$ python3 -q
>>> import numpy as np
>>> import numpy.linalg as la
>>> np.set_printoptions(precision=3, suppress=True, linewidth=200, sign=" ")
>>> F = np.load("mat.npy")
>>> F
array([[ 1,  0,  0,  0,  0],
       [ 0,  1,  0,  0,  0],
       [ 0,  0,  0,  0,  0],
       [ 0,  0,  0,  2,  0],
       [ 0,  0,  0,  0, -1]])
>>> proj = np.triu(np.array([[0, 1, 2, 2, 2],
...     [2, 0, 2, 0, 2],
...     [1, 1, 2, 0, 0],
...     [0, 2, 0, 2, 2],
...     [2, 0, 2, 2, 2]]), 1) + np.eye(5)
>>> other = proj @ F @ la.inv(proj)
>>> np.round(la.det(other), 3)
np.float64(0.0)
>>> ev, V = la.eigh(F)
>>> x = np.array([3, 0, 1, 2, 2])
>>> la.eigvalsh(F[1:, 1:])
array([-1.,  0.,  1.,  2.])
>>> x @ F @ x
np.int64(13)
>>> np.abs(F).sum(axis=1).max(), np.abs(ev).max()
(np.int64(2), np.float64(2.0))
>>> round(x @ F @ x / (x @ x), 3), ev[0], ev[-1]
(np.float64(0.722), np.float64(-1.0), np.float64(2.0))
>>> t = np.radians(120)
>>> R = np.eye(5)
>>> R[1, 1] = R[2, 2] = np.cos(t)
>>> R[1, 2], R[2, 1] = -np.sin(t), np.sin(t)
>>> R
array([[ 1.   ,  0.   ,  0.   ,  0.   ,  0.   ],
       [ 0.   , -0.5  , -0.866,  0.   ,  0.   ],
       [ 0.   ,  0.866, -0.5  ,  0.   ,  0.   ],
       [ 0.   ,  0.   ,  0.   ,  1.   ,  0.   ],
       [ 0.   ,  0.   ,  0.   ,  0.   ,  1.   ]])
>>> other = F @ R.T
>>> la.svd(F, compute_uv=False), la.svd(other, compute_uv=False)
(array([ 2.,  1.,  1.,  1.,  0.]), array([ 2.,  1.,  1.,  1.,  0.]))
>>> round(la.det(R), 3), round(float(np.trace(R)), 3)
(np.float64(1.0), 2.0)
>>> other
array([[ 1.   ,  0.   ,  0.   ,  0.   ,  0.   ],
       [ 0.   , -0.5  ,  0.866,  0.   ,  0.   ],
       [ 0.   ,  0.   ,  0.   ,  0.   ,  0.   ],
       [ 0.   ,  0.   ,  0.   ,  2.   ,  0.   ],
       [ 0.   ,  0.   ,  0.   ,  0.   , -1.   ]])
>>> Uu, sig, Vh = la.svd(F)
>>> sig
array([ 2.,  1.,  1.,  1.,  0.])
>>> other = Uu[:, :4] @ np.diag(sig[:4]) @ Vh[:4]
>>> np.abs(F - other).max()
np.float64(0.0)
>>> la.matrix_rank(F, rtol=0.05)
np.int64(4)
>>> la.matrix_rank(other)
np.int64(4)
>>> round(float(la.norm(F - other, 2)), 3), sig[4]
(0.0, np.float64(0.0))
>>> other
array([[ 1.,  0.,  0.,  0.,  0.],
       [ 0.,  1.,  0.,  0.,  0.],
       [ 0.,  0.,  0.,  0.,  0.],
       [ 0.,  0.,  0.,  2.,  0.],
       [ 0.,  0.,  0.,  0., -1.]])
>>> C2 = F.T @ F
>>> np.trace(C2), (F ** 2).sum()
(np.int64(7), np.int64(7))
>>> other = np.array([[0, 0, 1, 6, 7], [1, 4, 3, 9, 3], [5, 8, 2, 8, 7], [7, 8, 2, 7, 9]])
>>> feats = other.T @ other
>>> feats
array([[  75,  100,   27,   98,  101],
       [ 100,  144,   44,  156,  140],
       [  27,   44,   18,   63,   48],
       [  98,  156,   63,  230,  188],
       [ 101,  140,   48,  188,  188]])
>>> # looks like rank 4
>>> rank = la.matrix_rank(feats)
>>> rank
np.int64(4)
>>> N = la.svd(feats)[2][rank:].T
>>> [int(la.matrix_rank(np.delete(feats, i, axis=0))) for i in range(5)]
[4, 4, 4, 4, 4]
>>> [int(la.matrix_rank(feats[:i])) for i in range(1, len(feats) + 1)]
[1, 2, 3, 4, 4]
>>> np.allclose(feats @ N, 0)
True
>>> la.matrix_rank(feats.T @ feats), la.matrix_rank(feats @ feats.T)
(np.int64(4), np.int64(4))
>>> [int(la.matrix_rank(feats[:, :j + 1])) for j in range(5)]
[1, 2, 3, 4, 4]
>>> ev, V = la.eigh(feats)
>>> x = np.array([2, 1, 2, 1, 2])
>>> V * np.maximum(ev, 0) @ V.T
array([[  75.,  100.,   27.,   98.,  101.],
       [ 100.,  144.,   44.,  156.,  140.],
       [  27.,   44.,   18.,   63.,   48.],
       [  98.,  156.,   63.,  230.,  188.],
       [ 101.,  140.,   48.,  188.,  188.]])
>>> np.abs(feats).sum(axis=1).max(), round(np.abs(ev).max(), 3)
(np.int64(735), np.float64(590.549))
>>> la.matrix_power(feats, 2)
array([[  36159,   52516,   17933,   66179,   60283],
       [  52516,   76608,   26376,   97236,   88020],
       [  17933,   26376,    9262,   34158,   30619],
       [  66179,   97236,   34158,  126153,  113346],
       [  60283,   88020,   30619,  113346,  102793]])
>>> np.round(np.sort(np.abs(la.eigvals(feats))), 3) + 0
array([   0.   ,    0.503,   22.447,   41.5  ,  590.549])
>>> np.allclose(feats @ feats.T, feats.T @ feats)
True
>>> np.allclose(feats, feats.T)
True
>>> np.trace(feats)
np.int64(655)
>>> Uu, sig, Vh = la.svd(feats)
>>> V = Vh[:(sig > 1e-8).sum()]
>>> rng = np.random.default_rng(243)
>>> x = feats[1] + 5 * feats[3] + rng.integers(2) * np.eye(5)[4]
>>> x
array([  590.,   924.,   359.,  1306.,  1081.])
>>> la.matrix_rank(np.vstack([feats, x]))
np.int64(5)
>>> np.diag(V.T @ V)
array([ 0.812,  0.922,  0.478,  0.844,  0.944])
>>> round(la.norm(x - V.T @ V @ x), 3)
np.float64(0.236)
>>> E = np.load("test18.npy")
>>> E
array([[ 1,  0,  0,  0,  0],
       [ 0,  0,  1,  0,  0],
       [ 0,  0,  0,  0,  1],
       [ 0,  1,  0,  0,  0],
       [ 0,  0,  0,  1,  0]])
>>> # 2 blocks once reordered
>>> def softmax(z):
...     e = np.exp(z - z.max(axis=-1, keepdims=True))
...     return e / e.sum(axis=-1, keepdims=True)
... 
>>> np.round(softmax(10 * feats[3]), 3) + 0
array([ 0.,  0.,  0.,  1.,  0.])
>>> np.round(softmax(feats[3] + -2), 3) + 0
array([ 0.,  0.,  0.,  1.,  0.])
>>> softmax(feats).sum(axis=1)
array([ 1.,  1.,  1.,  1.,  1.])
>>> S = feats @ feats.T / np.sqrt(5)
>>> softmax(S)[3] @ feats
array([  98.,  156.,   63.,  230.,  188.])
>>> softmax(S)
array([[ 0.,  0.,  0.,  1.,  0.],
       [ 0.,  0.,  0.,  1.,  0.],
       [ 0.,  0.,  0.,  1.,  0.],
       [ 0.,  0.,  0.,  1.,  0.],
       [ 0.,  0.,  0.,  1.,  0.]])
>>> softmax(S + np.triu(np.full(S.shape, -np.inf), 1))
array([[ 1.,  0.,  0.,  0.,  0.],
       [ 0.,  1.,  0.,  0.,  0.],
       [ 0.,  1.,  0.,  0.,  0.],
       [ 0.,  0.,  0.,  1.,  0.],
       [ 0.,  0.,  0.,  1.,  0.]])
>>> u = np.array([1, 1, -8, 0, 6])
>>> other = E + np.outer(u, np.eye(5)[0])
>>> other
array([[ 2.,  0.,  0.,  0.,  0.],
       [ 1.,  0.,  1.,  0.,  0.],
       [-8.,  0.,  0.,  0.,  1.],
       [ 0.,  1.,  0.,  0.,  0.],
       [ 6.,  0.,  0.,  1.,  0.]])
>>> la.matrix_rank(other - E)
np.int64(1)
>>> np.round(la.det(other) / la.det(E), 3), round(float(1 + la.solve(E, u)[0]), 3)
(np.float64(2.0), 2.0)
>>> X = np.loadtxt("m.csv", delimiter=",")
>>> X
array([[-2.,  4.,  0.],
       [ 4.,  1.,  4.],
       [ 0.,  4.,  0.]])
>>> labels = rng.permutation(3)
>>> labels
array([ 1,  0,  2])
>>> other = X[labels][:, labels]
>>> other
array([[ 1.,  4.,  4.],
       [ 4., -2.,  0.],
       [ 4.,  0.,  0.]])
>>> round(float(la.det(other)), 3), round(la.det(X[labels]), 3)
(32.0, np.float64(-32.0))
>>> np.sort(np.abs(la.eigvals(other)))
array([ 0.94 ,  5.806,  5.866])
>>> M = np.loadtxt("w.csv", delimiter=",")
>>> M
array([[ 11.579,   0.462, -11.168,  -3.377,  -6.063,   7.05 ,   6.566],
       [ -1.67 , -13.601, -10.393,  -6.074,   0.354,  -5.054,   6.454],
       [ -4.424,  16.64 ,   3.306,   6.981,  -4.224,   0.152,  -5.099],
       [  2.143,  -2.243,   9.014,  11.319,  -0.591,   8.829,  10.134],
       [ -6.415,  10.151, -11.043,  -8.295,   4.949,  -3.237,  -5.486],
       [ -4.489,  -0.896,  12.818,  -0.814,  -8.746,   7.897,   8.674],
       [ -3.815,   1.869,  -3.785,  -6.193,  12.728,   1.153,  12.882],
       [ -0.987,   5.337,   6.806, -12.452,  -9.07 ,  -6.151,   7.005],
       [  4.273,   3.707, -17.079,   1.794,   0.488,  -1.76 ,  -8.352],
       [ -4.397,   4.699,  -6.316, -11.419,  -8.529,   5.842,   9.023],
       [ 14.772,   4.554,   2.753,   0.895,  -8.638,   3.363,   8.17 ],
       [  0.154,   0.868,  13.429,  -2.365,   2.803,   3.682,  13.851],
       [ -6.13 ,  16.61 ,   5.929,  -0.736,   1.253,   1.377,  -6.882],
       [ -0.757,   5.265,   2.769,  -1.777, -10.69 ,  13.027,   8.77 ],
       [  8.894,  -1.512, -10.418,  10.309,   6.827,  -0.859,   7.514],
       [ -1.557,  -2.653,  -9.216,   8.049,  -7.214,  -8.629, -10.692],
       [ -8.534, -13.847,   0.654,   4.757,   0.525, -10.513,  -1.249],
       [ -6.305, -12.018,   1.855,  12.739,  -3.447,  -4.951,  -3.7  ],
       [ -4.553,  -1.29 ,   5.525, -15.679,   7.185,  -6.801,  -1.84 ],
       [ -5.237,  -9.898, -10.092,  -1.64 ,  12.75 ,   0.828,  -2.614],
       [-11.855,   5.659,   2.006,   6.134,  -8.937,   0.43 , -10.282],
       [  6.33 ,   8.791,   7.342,   2.022,   0.313,  -5.938,  13.758],
       [ 11.058,   1.5  ,  -6.024,   9.069,  -8.122,   6.259,  -7.197],
       [ -7.581,  -7.356,  -1.69 ,  -9.912,  -0.574,  12.605,   5.302],
       [ -8.264,  -8.526,   7.358,  -2.841,  -8.061,  11.328,   1.873],
       [-16.035,   1.745,  -7.793,   7.392,  -3.07 ,  -3.857,   0.393],
       [ -4.993,  -2.894,  -7.418, -10.016,   3.176, -12.336,  -7.007]])
>>> u, g = M[22], M[17]
>>> round(float(u @ g), 3)
40.245
>>> np.round(u @ u, 3)
np.float64(400.003)
>>> p = (u @ g) / (u @ u) * u
>>> round((g - p) @ u, 3)
np.float64(-0.0)
>>> g - p
array([ -7.418, -12.169,   2.461,  11.827,  -2.63 ,  -5.581,  -2.976])
>>> O, V = la.qr(M[:, :5])[0], la.qr(M[:, 5:])[0]
>>> sig = la.svd(O.T @ V, compute_uv=False)
>>> np.degrees(np.arccos(sig.clip(0, 1)))
array([ 57.959,  68.472])
>>> (sig > 0.9).sum()
np.int64(0)
>>> labels = M[:, 5] > np.median(M[:, 5])
>>> u = M[labels].mean(axis=0) - M[~labels].mean(axis=0)
>>> labels.astype(int)
array([ 1,  0,  0,  1,  0,  1,  1,  0,  0,  1,  1,  1,  1,  1,  0,  0,  0,  0,  0,  1,  0,  0,  1,  1,  1,  0,  0])
>>> np.argsort(-np.abs(u).round(6), kind="stable")
array([ 5,  6,  2,  0,  3,  4,  1])
>>> ((M - M.mean(axis=0)) @ u > 0).astype(int)
array([ 1,  0,  0,  1,  0,  1,  1,  1,  0,  1,  1,  1,  0,  1,  0,  0,  0,  0,  0,  0,  0,  1,  1,  1,  1,  0,  0])
>>> proj = M @ la.solve(M.T @ M, M.T)
>>> proj @ M[:, 3]
array([ -3.377,  -6.074,   6.981,  11.319,  -8.295,  -0.814,  -6.193, -12.452,   1.794, -11.419,   0.895,  -2.365,  -0.736,  -1.777,  10.309,   8.049,   4.757,  12.739, -15.679,  -1.64 ,   6.134,
         2.022,   9.069,  -9.912,  -2.841,   7.392, -10.016])
>>> np.allclose(proj @ proj, proj)
True
>>> la.matrix_rank(np.eye(27) - proj)
np.int64(20)
>>> A = np.load("dump.npy")
>>> A
array([[-0.044,  0.24 , -0.017,  0.227,  0.943],
       [ 0.218, -0.139, -0.166, -0.915,  0.263],
       [-0.83 ,  0.157, -0.512, -0.145, -0.053],
       [ 0.175,  0.948,  0.076, -0.171, -0.19 ],
       [ 0.481,  0.012, -0.839,  0.249, -0.056]])
>>> softmax(A).sum(axis=1)
array([ 1.,  1.,  1.,  1.,  1.])
>>> softmax(A[1])
array([ 0.267,  0.187,  0.182,  0.086,  0.279])
>>> np.round(softmax(10 * A[1]), 3) + 0
array([ 0.383,  0.011,  0.008,  0.   ,  0.598])
>>> softmax(A[1] + -1)
array([ 0.267,  0.187,  0.182,  0.086,  0.279])
>>> S = A @ A.T / np.sqrt(5)
>>> softmax(S)
array([[ 0.281,  0.18 ,  0.18 ,  0.18 ,  0.18 ],
       [ 0.18 ,  0.281,  0.18 ,  0.18 ,  0.18 ],
       [ 0.18 ,  0.18 ,  0.281,  0.18 ,  0.18 ],
       [ 0.18 ,  0.18 ,  0.18 ,  0.281,  0.18 ],
       [ 0.18 ,  0.18 ,  0.18 ,  0.18 ,  0.281]])
>>> softmax(S)[1] @ A
array([ 0.022,  0.205, -0.279, -0.228,  0.19 ])
>>> softmax(S).round(6).argmax(axis=1)
array([ 0,  1,  2,  3,  4])
>>> other = np.array([[2, 6], [1, 2]])
>>> Z = np.array([[-2, -2], [1, 0]])
>>> W0 = np.kron(other, Z)
>>> W0
array([[ -4,  -4, -12, -12],
       [  2,   0,   6,   0],
       [ -2,  -2,  -4,  -4],
       [  1,   0,   2,   0]])
>>> E @ E.T
array([[ 1,  0,  0,  0,  0],
       [ 0,  1,  0,  0,  0],
       [ 0,  0,  1,  0,  0],
       [ 0,  0,  0,  1,  0],
       [ 0,  0,  0,  0,  1]])
>>> la.norm(E, axis=0)
array([ 1.,  1.,  1.,  1.,  1.])
>>> Z = M[[22, 14]].astype(float)
>>> for _ in range(3):
...     labels = la.norm(M[:, None] - Z, axis=-1).argmin(axis=1)
...     Z = np.array([M[labels == j].mean(axis=0) for j in range(2)])
... 
>>> labels
array([ 0,  1,  0,  0,  1,  0,  1,  0,  1,  0,  0,  0,  0,  0,  1,  0,  1,  1,  1,  1,  0,  0,  0,  1,  0,  1,  1])
>>> Z[1] - Z[0]
array([-4.543, -7.483, -8.693, -2.314,  9.125, -6.133, -2.987])
>>> x = np.array([-2, -3, -2, -5])
>>> rhs = W0 @ x
>>> rhs
array([104, -16,  38,  -6])
>>> la.solve(W0, rhs + W0[:, 1])
array([-2., -2., -2., -5.])
>>> la.solve(W0, rhs)
array([-2., -3., -2., -5.])
>>> np.round(la.solve(W0.T, W0[3]), 3) + 0
array([ 0.,  0.,  0.,  1.])
>>> x = np.array([2, 3, 3, 3])
>>> rhs = W0 @ x
>>> beta, lr = np.zeros(4), 1 / la.norm(W0, 2) ** 2
>>> for i in range(8):
...     beta -= lr * W0.T @ (W0 @ beta - rhs)
...     if i % 2 == 0: print(i, round(la.norm(W0 @ beta - rhs), 3))
... 
0 2.918
2 2.706
4 2.523
6 2.366
>>> beta
array([ 1.254,  1.197,  3.509,  3.352])
>>> data = np.load("case12.npy")
>>> data
array([[ 0. , -3.1,  1.6, -1.4,  0. ],
       [ 0.5,  0. ,  1. ,  0.6, -0.9],
       [-4. ,  1.2,  0.1,  1.1, -0.3],
       [-3. ,  1.1,  0.9, -0.9, -1.3]])
>>> u = np.array([2, 0])
>>> np.cross(data[3, :3], data[1, :3])
array([ 1.1 ,  3.45, -0.55])
>>> np.correlate(data[3], data[1], "full")
array([ 2.7 , -2.79, -3.15,  2.45,  0.03, -1.13, -0.85, -0.45, -0.65])
>>> np.abs(data).max()
np.float64(4.0)
>>> data - data[0]
array([[ 0. ,  0. ,  0. ,  0. ,  0. ],
       [ 0.5,  3.1, -0.6,  2. , -0.9],
       [-4. ,  4.3, -1.5,  2.5, -0.3],
       [-3. ,  4.2, -0.7,  0.5, -1.3]])
>>> np.diff(data, axis=0)
array([[ 0.5,  3.1, -0.6,  2. , -0.9],
       [-4.5,  1.2, -0.9,  0.5,  0.6],
       [ 1. , -0.1,  0.8, -2. , -1. ]])
>>> u, g = data[0], data[3]
>>> np.round(u @ g, 3)
np.float64(-0.71)
>>> round(float(u @ u), 3)
14.13
>>> p = (u @ g) / (u @ u) * u
>>> round(la.norm(u + g) ** 2 + la.norm(u - g) ** 2, 3)
np.float64(55.3)
>>> p
array([-0.   ,  0.156, -0.08 ,  0.07 , -0.   ])
>>> round((g - p) @ u, 3)
np.float64(-0.0)
